$ python -q
>>> import numpy as np
>>> import numpy.linalg as la
>>> np.set_printoptions(suppress=True, linewidth=100)
>>> tidy = lambda a: np.round(a, 3) + 0
>>> rng = np.random.default_rng(26)
>>> m1 = rng.normal(size=(40, 7))
>>> m1 = 10 * m1 / la.norm(m1, axis=1, keepdims=True)
>>> tidy(m1)
array([[-4.469, -7.009,  2.68 ,  3.628,  3.087, -0.997, -0.169],
       [-1.277,  5.993,  3.819,  0.256,  3.101,  5.958,  1.64 ],
       [-3.579, -0.247, -1.407, -5.248, -6.745,  0.49 , -3.446],
       [ 1.466, -2.831,  2.841,  3.131,  1.352, -4.242, -7.221],
       [ 6.246, -0.156,  5.976, -0.693, -3.439,  0.011, -3.597],
       [ 0.125,  4.366,  2.391,  8.225,  0.984,  0.924, -2.395],
       [-3.146,  0.936, -3.004, -1.06 , -1.029, -3.91 ,  7.92 ],
       [-5.288,  0.426,  2.726,  3.101, -1.13 , -2.813,  6.754],
       [ 8.101,  0.656,  0.188,  0.482, -4.054, -0.057,  4.151],
       [ 3.157, -3.771,  3.292, -3.313, -6.619,  1.586,  2.77 ],
       [ 6.899, -3.79 ,  4.992,  2.642,  1.298, -1.842, -1.032],
       [ 2.858,  1.943, -6.472, -3.154, -0.434,  5.406,  2.61 ],
       [-0.134, -1.276,  8.242, -2.359, -4.001, -2.322,  1.859],
       [ 0.041, -3.839, -3.295,  3.784,  3.41 ,  2.297, -6.571],
       [ 0.057,  4.654, -2.733,  6.486,  0.921,  3.678, -3.799],
       [ 5.758,  0.396,  1.842,  3.082,  6.75 , -0.438,  2.838],
       [ 1.164, -6.107, -4.604, -5.642, -0.246,  1.363,  2.53 ],
       [ 3.658,  1.203, -3.952,  6.248,  0.859, -1.764, -5.164],
       [ 1.973, -4.413,  3.838,  0.906, -5.218, -1.193,  5.695],
       [-5.475, -1.491, -6.198,  0.378,  5.387, -0.165, -0.45 ],
       [-0.902, -0.796, -0.998,  1.688,  2.668, -6.235, -6.98 ],
       [ 4.47 ,  4.464, -6.839, -1.572,  1.319,  2.999,  0.334],
       [ 2.035, -2.283,  5.874, -0.672, -2.535, -3.276, -6.208],
       [ 3.905,  1.543,  1.267, -2.263,  4.217,  1.417, -7.474],
       [-5.858, -1.288, -0.363,  4.634,  3.088,  1.736,  5.465],
       [-5.27 ,  1.384,  7.14 , -0.397, -1.904,  3.57 , -1.675],
       [ 3.706, -6.462,  1.429,  5.469, -2.031, -2.731,  0.988],
       [-0.155,  1.857, -2.049,  0.955,  2.721, -9.163, -0.229],
       [ 2.08 , -5.302, -5.669,  3.683, -3.086,  1.135,  3.324],
       [ 2.619, -5.384,  0.63 , -2.275, -7.141,  0.971,  2.576],
       [-1.731,  2.213,  1.229,  0.74 , -7.375,  2.328, -5.499],
       [-5.902, -2.769,  4.513,  2.163,  5.196, -1.232,  1.982],
       [-1.971, -2.605,  2.177, -0.328, -8.458,  2.41 , -2.672],
       [ 6.499, -0.028,  0.841, -5.215,  3.678,  2.187, -3.398],
       [-0.996, -3.366,  4.871, -3.275,  2.823, -2.668,  6.175],
       [ 6.954,  3.972, -0.706, -2.34 ,  2.641,  1.439, -4.566],
       [ 7.339,  2.932, -2.724, -0.645,  3.452,  4.179,  0.58 ],
       [ 0.562, -5.299,  5.848, -0.171, -3.305,  2.19 , -4.654],
       [-0.434, -8.14 , -0.902, -2.787, -0.235,  3.317,  3.73 ],
       [-1.427,  4.745,  5.852,  3.667, -3.584, -1.826,  3.403]])
>>> O, vecs = la.qr(m1[:, :6])[0], la.qr(m1[:, 6:])[0]
>>> sig = la.svd(O.T @ vecs, compute_uv=False)
>>> (sig > 0.9).sum()
np.int64(0)
